>>> import numpy as np
>>> from numpy import linalg as LA
>>> np.set_printoptions(precision=3, suppress=True, linewidth=120)
>>> def rd(a):
...     return np.round(a, 3) + 0
... 
>>> J = np.loadtxt("arr.csv", delimiter=",")
>>> rd(J)
array([[ 0.415, -0.156, -0.882,  0.163],
       [-0.207,  0.866, -0.173,  0.422],
       [ 0.83 ,  0.394,  0.267, -0.292],
       [-0.311,  0.266, -0.349, -0.843]])
>>> rd(LA.det(J))
np.float64(-1.0)
>>> print(rd((J - J.T) / 2))
[[ 0.     0.026 -0.856  0.237]
 [-0.026  0.    -0.283  0.078]
 [ 0.856  0.283  0.     0.029]
 [-0.237 -0.078 -0.029  0.   ]]
>>> x = np.array([-5, 5, -2, -3])
>>> rd(LA.inv(J))
array([[ 0.415, -0.207,  0.83 , -0.311],
       [-0.156,  0.866,  0.394,  0.266],
       [-0.882, -0.173,  0.267, -0.349],
       [ 0.163,  0.422, -0.292, -0.843]])
>>> 4 - LA.matrix_rank(J - np.eye(4), tol=1e-8)
np.int64(1)
>>> B = np.array([[1, 1, 0], [0, 0, 2], [2, 0, 0], [1, 2, 2]])
>>> print(rd(np.einsum("ik,kj->ij", J, B)))
[[-1.185  0.741  0.014]
 [-0.131  0.636  2.575]
 [ 1.071  0.245  0.204]
 [-1.853 -1.997 -1.153]]
>>> rd(np.einsum("ij->j", J))
array([ 0.726,  1.37 , -1.137, -0.55 ])
>>> t = np.radians(169)
>>> Rm = np.eye(4)
>>> Rm[2, 2] = Rm[1, 1] = np.cos(t)
>>> Rm[2, 1], Rm[1, 2] = -np.sin(t), np.sin(t)
>>> rd(Rm)
array([[ 1.   ,  0.   ,  0.   ,  0.   ],
       [ 0.   , -0.982,  0.191,  0.   ],
       [ 0.   , -0.191, -0.982,  0.   ],
       [ 0.   ,  0.   ,  0.   ,  1.   ]])
>>> B = J @ Rm.T
>>> rd(LA.det(Rm)), rd(np.trace(Rm))
(np.float64(1.0), np.float64(0.037))
>>> print(rd(np.abs(B - J).max(axis=0)))
[0.    1.748 1.777 0.   ]
>>> print(rd(LA.svd(J, compute_uv=False)), rd(LA.svd(B, compute_uv=False)))
[1. 1. 1. 1.] [1. 1. 1. 1.]
>>> rd(B)
array([[ 0.415, -0.015,  0.895,  0.163],
       [-0.207, -0.883,  0.004,  0.422],
       [ 0.83 , -0.336, -0.337, -0.292],
       [-0.311, -0.328,  0.292, -0.843]])
>>> data = np.loadtxt("x.csv", delimiter=",")
>>> print(data)
[[1.   0.7  0.49]
 [0.7  1.   0.7 ]
 [0.49 0.7  1.  ]]
>>> # symmetric
>>> LA.matrix_rank(J)
np.int64(4)
>>> rd(LA.norm(J))
np.float64(2.0)
>>> print(np.count_nonzero(J))
16
>>> rd(J.sum(axis=1))
array([-0.46 ,  0.907,  1.198, -1.237])
>>> rd(np.abs(J).max())
np.float64(0.882)
>>> rd(J.sum(axis=0))
array([ 0.726,  1.37 , -1.137, -0.55 ])
>>> q, Rm = LA.qr(data)
>>> rd(q @ Rm)
array([[1.  , 0.7 , 0.49],
       [0.7 , 1.  , 0.7 ],
       [0.49, 0.7 , 1.  ]])
>>> q.shape, Rm.shape
((3, 3), (3, 3))
>>> rd(Rm)
array([[-1.315, -1.325, -1.118],
       [ 0.   , -0.473, -0.554],
       [ 0.   ,  0.   ,  0.418]])
>>> rd(np.trace(q @ q.T))
np.float64(3.0)
>>> print(rd(abs(Rm[0, 0])), rd(LA.norm(data[:, 0])))
1.315 1.315
>>> print(rd(q.T @ q))
[[1. 0. 0.]
 [0. 1. 0.]
 [0. 0. 1.]]
>>> w, evecs = LA.eigh(data)
>>> print(rd(LA.eigvalsh(data @ data)))
[0.051 0.26  5.129]
>>> rd(evecs @ np.diag(w) @ evecs.T)
array([[1.  , 0.7 , 0.49],
       [0.7 , 1.  , 0.7 ],
       [0.49, 0.7 , 1.  ]])
>>> print(w.sum(), np.trace(data))
3.0 3.0
>>> rd(np.abs(evecs[:, -1]))
array([0.557, 0.616, 0.557])
>>> print(rd(LA.eigvals(data)))
[2.265 0.51  0.225]
>>> rd(LA.eigvals(data).sum().real)
np.float64(3.0)
>>> rd(LA.det(data[::-1]))
np.float64(-0.26)
>>> w, evecs = LA.eigh(data)
>>> x = np.array([-5, -3, -5])
>>> print(rd(evecs * np.maximum(w, 0) @ evecs.T))
[[1.   0.7  0.49]
 [0.7  1.   0.7 ]
 [0.49 0.7  1.  ]]
>>> x @ data @ x
np.float64(125.5)
>>> t = np.deg2rad(135)
>>> F = np.eye(3)
>>> F[np.ix_([0, 1], [0, 1])] = [[np.cos(t), -np.sin(t)], [np.sin(t), np.cos(t)]]
>>> rd(F)
array([[-0.707, -0.707,  0.   ],
       [ 0.707, -0.707,  0.   ],
       [ 0.   ,  0.   ,  1.   ]])
>>> # columns are unit length and at right angles
>>> x = np.array([-1, 2, 1])
>>> rd(LA.norm(x)), rd(LA.norm(F @ x))
(np.float64(2.449), np.float64(2.449))
>>> 3 - LA.matrix_rank(F - np.eye(3), tol=1e-8)
np.int64(1)
>>> cov = F.T @ F
>>> np.trace(cov), (F ** 2).sum()
(np.float64(3.0), np.float64(3.0))
>>> (F @ F.T).shape
(3, 3)
>>> print(rd(LA.eigvalsh(cov)[::-1]))
[1. 1. 1.]
>>> rd(np.poly(F))
array([ 1.   ,  0.414, -0.414, -1.   ])
>>> rd(LA.det(F.T))
np.float64(1.0)
>>> rd(LA.det(F[::-1]))
np.float64(-1.0)
>>> rd(np.einsum("ij,ji->", F, F))
np.float64(1.0)
>>> arr = np.loadtxt("a.csv", delimiter=",")
>>> arr
array([[1.   , 0.2  , 0.04 , 0.008],
       [0.2  , 1.   , 0.2  , 0.04 ],
       [0.04 , 0.2  , 1.   , 0.2  ],
       [0.008, 0.04 , 0.2  , 1.   ]])
>>> # symmetric
>>> L = LA.cholesky(arr)
>>> rd(L @ L.T)
array([[1.   , 0.2  , 0.04 , 0.008],
       [0.2  , 1.   , 0.2  , 0.04 ],
       [0.04 , 0.2  , 1.   , 0.2  ],
       [0.008, 0.04 , 0.2  , 1.   ]])
>>> LA.eigvalsh(arr).min() > 0
np.True_
>>> rd(L)
array([[1.   , 0.   , 0.   , 0.   ],
       [0.2  , 0.98 , 0.   , 0.   ],
       [0.04 , 0.196, 0.98 , 0.   ],
       [0.008, 0.039, 0.196, 0.98 ]])
>>> rd(np.prod(np.diag(L)) ** 2), rd(LA.det(arr))
(np.float64(0.885), np.float64(0.885))
>>> rng = np.random.default_rng(48135)
>>> labels = rng.permutation(4)
>>> labels
array([0, 3, 1, 2])
>>> B = L[labels][:, labels]
>>> rd(np.trace(B))
np.float64(3.939)
>>> rd(np.diag(B))
array([1.  , 0.98, 0.98, 0.98])
>>> print(np.allclose(B, L))
False
>>> rd(LA.det(B)), rd(LA.det(L[labels]))
(np.float64(0.941), np.float64(0.941))
>>> w, evecs = LA.eig(arr)
>>> rd(np.sort(LA.eigvals(LA.inv(arr))))
array([0.734, 0.924, 1.183, 1.41 ])
>>> rd(np.sort(LA.eigvals(arr.T)))
array([0.709, 0.846, 1.083, 1.362])
>>> print(np.kron(np.eye(2, dtype=int), arr))
[[1.    0.2   0.04  0.008 0.    0.    0.    0.   ]
 [0.2   1.    0.2   0.04  0.    0.    0.    0.   ]
 [0.04  0.2   1.    0.2   0.    0.    0.    0.   ]
 [0.008 0.04  0.2   1.    0.    0.    0.    0.   ]
 [0.    0.    0.    0.    1.    0.2   0.04  0.008]
 [0.    0.    0.    0.    0.2   1.    0.2   0.04 ]
 [0.    0.    0.    0.    0.04  0.2   1.    0.2  ]
 [0.    0.    0.    0.    0.008 0.04  0.2   1.   ]]
>>> rd(LA.det(arr[::-1]))
np.float64(0.885)
>>> np.einsum("ii->", arr)
np.float64(4.0)
>>> rd(LA.det(2 * arr)), rd(LA.det(arr))
(np.float64(14.156), np.float64(0.885))
>>> rd(LA.det(arr.T))
np.float64(0.885)
>>> B = LA.inv(arr)
>>> rd(LA.slogdet(arr)[0])
np.float64(1.0)
>>> (np.abs(B) > 1e-9).astype(int)
array([[1, 1, 0, 0],
       [1, 1, 1, 0],
       [0, 1, 1, 1],
       [0, 0, 1, 1]])
>>> rd(LA.inv(B))
array([[1.   , 0.2  , 0.04 , 0.008],
       [0.2  , 1.   , 0.2  , 0.04 ],
       [0.04 , 0.2  , 1.   , 0.2  ],
       [0.008, 0.04 , 0.2  , 1.   ]])
>>> rd(arr @ B)
array([[1., 0., 0., 0.],
       [0., 1., 0., 0.],
       [0., 0., 1., 0.],
       [0., 0., 0., 1.]])
>>> rd(LA.cond(arr))
np.float64(1.921)
>>> print(np.allclose(B, arr.T))
False
>>> rd(LA.det(arr) * B)
array([[ 0.922, -0.184,  0.   ,  0.   ],
       [-0.184,  0.958, -0.184,  0.   ],
       [ 0.   , -0.184,  0.958, -0.184],
       [ 0.   ,  0.   , -0.184,  0.922]])
>>> rd(LA.det(arr) * LA.det(B))
np.float64(1.0)
>>> A = np.load("data.npy")
>>> print(A)
[[1.   0.7  0.49]
 [0.7  1.   0.7 ]
 [0.49 0.7  1.  ]]
>>> # symmetric
>>> L = LA.cholesky(data)
>>> rd(L @ L.T)
array([[1.  , 0.7 , 0.49],
       [0.7 , 1.  , 0.7 ],
       [0.49, 0.7 , 1.  ]])
>>> rd(np.prod(np.diag(L)) ** 2), rd(LA.det(data))
(np.float64(0.26), np.float64(0.26))
>>> np.diag(L) ** 2
array([1.  , 0.51, 0.51])
>>> rd(L)
array([[1.   , 0.   , 0.   ],
       [0.7  , 0.714, 0.   ],
       [0.49 , 0.5  , 0.714]])
>>> B = LA.inv(A)
>>> print(rd(LA.inv(B)))
[[1.   0.7  0.49]
 [0.7  1.   0.7 ]
 [0.49 0.7  1.  ]]
>>> rd(LA.cond(A))
np.float64(10.058)
>>> rd(LA.det(A) * LA.det(B))
np.float64(1.0)
>>> x = np.ones(3)
>>> for _ in range(7):
...     x = A @ x
...     x /= LA.norm(x)
...     print(round(x @ A @ x, 3))
... 
2.265
2.265
2.265
2.265
2.265
2.265
2.265
>>> print(rd(x))
[0.557 0.616 0.557]
>>> print(rd(LA.eigvalsh(A)[-1]))
2.265
>>> labels = rng.permutation(3)
>>> B = A[:, labels] * rng.choice([-1, 1], 3)
>>> B
array([[ 0.49, -1.  ,  0.7 ],
       [ 0.7 , -0.7 ,  1.  ],
       [ 1.  , -0.49,  0.7 ]])
>>> left, _, Vt = LA.svd(A.T @ B)
>>> rd(LA.lstsq(A, B)[0])
array([[ 0., -1.,  0.],
       [ 0.,  0.,  1.],
       [ 1.,  0.,  0.]])
>>> print(labels)
[2 0 1]
>>> M = np.load("test4.npy")
>>> M
array([[0, 1, 0, 1, 0, 1],
       [2, 2, 2, 2, 2, 2],
       [3, 0, 3, 0, 3, 0],
       [0, 1, 0, 1, 0, 1],
       [2, 2, 2, 2, 2, 2],
       [3, 0, 3, 0, 3, 0]])
>>> # row 3 repeats row 0
>>> B = np.array([[0, 3], [-2, 1], [-1, -3], [0, -3], [-3, 2], [1, -1]])
>>> np.vstack([M, B.T]).shape
(8, 6)
>>> np.einsum("ik,kj->ji", M, B)
array([[ -1, -10, -12,  -1, -10, -12],
       [ -3,  -2,   6,  -3,  -2,   6]])
>>> np.einsum("ik,kj->ij", M, B)
array([[ -1,  -3],
       [-10,  -2],
       [-12,   6],
       [ -1,  -3],
       [-10,  -2],
       [-12,   6]])
>>> mat = np.load("dump.npy")
>>> mat
array([[ 0,  0,  0,  0],
       [ 0,  0,  0,  0],
       [ 3,  0, -2,  0]])
>>> r = LA.matrix_rank(mat)
>>> r
np.int64(1)
>>> N = LA.svd(mat)[2][r:].T
>>> N.shape
(4, 3)
>>> [int(LA.matrix_rank(np.delete(mat, i, axis=0))) for i in range(3)]
[1, 1, 0]
>>> np.allclose(mat @ N, 0)
True
>>> rd(N @ N.T)
array([[0.308, 0.   , 0.462, 0.   ],
       [0.   , 1.   , 0.   , 0.   ],
       [0.462, 0.   , 0.692, 0.   ],
       [0.   , 0.   , 0.   , 1.   ]])
>>> [int(LA.matrix_rank(mat[:, :j + 1])) for j in range(4)]
[1, 1, 1, 1]
>>> LA.matrix_rank(mat.T @ mat), LA.matrix_rank(mat @ mat.T)
(np.int64(1), np.int64(1))
>>> left, s, Vt = LA.svd(mat)
>>> evecs = Vt[:(s > 1e-8).sum()]
>>> x = mat[0] + 3 * mat[1] + rng.integers(2) * np.eye(4)[1]
>>> x
array([0., 0., 0., 0.])
>>> np.allclose(evecs.T @ evecs @ x, x)
True
>>> rd(LA.norm(x - evecs.T @ evecs @ x))
np.float64(0.0)
>>> rd(evecs.T @ evecs)
array([[ 0.692,  0.   , -0.462,  0.   ],
       [ 0.   ,  0.   ,  0.   ,  0.   ],
       [-0.462,  0.   ,  0.308,  0.   ],
       [ 0.   ,  0.   ,  0.   ,  0.   ]])
>>> np.unique(mat.round(6), axis=0).shape
(2, 4)
>>> LA.lstsq(mat[:-1].T, mat[-1])[2]
np.int32(0)
>>> np.abs(np.diag(LA.qr(mat)[1])) > 1e-9
array([ True, False, False])
>>> rd(np.trace(LA.pinv(mat) @ mat))
np.float64(1.0)
>>> B = mat + rng.integers(-2, 3, (3, 1)) @ rng.integers(-2, 3, (1, 4))
>>> B
array([[-1,  1, -2, -2],
       [-1,  1, -2, -2],
       [ 1,  2, -6, -4]])
>>> B - mat
array([[-1,  1, -2, -2],
       [-1,  1, -2, -2],
       [-2,  2, -4, -4]])
>>> rd(LA.svd(B - mat, compute_uv=False))
array([7.746, 0.   , 0.   ])
>>> left, s, Vt = LA.svd(B)
>>> evecs = Vt[:(s > 1e-8).sum()]
>>> x = B[2] + -2 * B[0] + rng.integers(2) * np.eye(4)[0]
>>> x
array([ 3.,  0., -2.,  0.])
>>> np.allclose(evecs.T @ evecs @ x, x)
True
>>> LA.matrix_rank(np.vstack([B, x]))
np.int64(2)
>>> feats = np.array([[2, -3, -3, 1], [-4, 1, -2, 2], [4, -3, 4, 5], [10, -5, 1, -3]])
>>> # rows and columns are dependent
>>> r = LA.matrix_rank(feats)
>>> r
np.int64(3)
>>> N = LA.svd(feats)[2][r:].T
>>> N.shape
(4, 1)
>>> print(rd(N[:, 0] / N[np.abs(N[:, 0]).round(6).argmax(), 0]))
[ 0.664  1.    -0.422  0.406]
>>> rd(feats @ N)
array([[0.],
       [0.],
       [0.],
       [0.]])
>>> np.allclose(feats @ N, 0)
True
>>> [int(LA.matrix_rank(np.delete(feats, i, axis=0))) for i in range(4)]
[3, 3, 2, 3]
>>> [int(LA.matrix_rank(feats[:, :j + 1])) for j in range(4)]
[1, 2, 3, 3]
>>> LA.matrix_rank(feats, rtol=0.1)
np.int64(3)
>>> print(rd(LA.norm(feats, 2) / LA.norm(feats)))
0.855
>>> np.argsort(-LA.norm(feats, axis=0).round(6), kind="stable")[:3]
array([0, 1, 3])
